% ipython --no-banner

In [1]: import numpy as np

In [2]: import numpy.linalg as la

In [3]: np.set_printoptions(suppress=True, linewidth=200)

In [4]: m1 = np.load("m.npy")

In [5]: m1
Out[5]: 
array([[1, 0, 0, 0, 0, 0],
       [3, 1, 0, 0, 0, 0],
       [9, 6, 1, 0, 0, 0],
       [2, 6, 6, 1, 0, 0],
       [3, 0, 5, 7, 1, 0],
       [5, 9, 6, 8, 0, 1]])

In [6]: # triangular

In [7]: np.unravel_index(np.abs(m1).argmax(), m1.shape)
Out[7]: (np.int64(2), np.int64(0))

In [8]: np.count_nonzero(m1)
Out[8]: np.int64(19)

In [9]: np.round(m1.mean(axis=0), 2)
Out[9]: array([3.83, 3.67, 3.  , 2.67, 0.17, 0.17])

In [10]: la.rank(m1)
AttributeError: module 'numpy.linalg' has no attribute 'rank'


In [11]: round(float(la.norm(m1)), 2)
Out[11]: 22.29

In [12]: m1 - m1[0]
Out[12]: 
array([[0, 0, 0, 0, 0, 0],
       [2, 1, 0, 0, 0, 0],
       [8, 6, 1, 0, 0, 0],
       [1, 6, 6, 1, 0, 0],
       [2, 0, 5, 7, 1, 0],
       [4, 9, 6, 8, 0, 1]])

In [13]: mat = np.load("arr.npy")

In [14]: mat.round(2)
Out[14]: 
array([[-0.62, -0.2 ,  0.74, -0.16],
       [ 0.58, -0.69,  0.23, -0.35],
       [-0.48, -0.67, -0.54,  0.17],
       [ 0.21, -0.18,  0.32,  0.91]])

In [15]: np.round(la.det(mat[::-1]), 2)
Out[15]: np.float64(-1.0)

In [16]: round(float(la.eigvals(mat).sum().real), 2)
Out[16]: -0.95
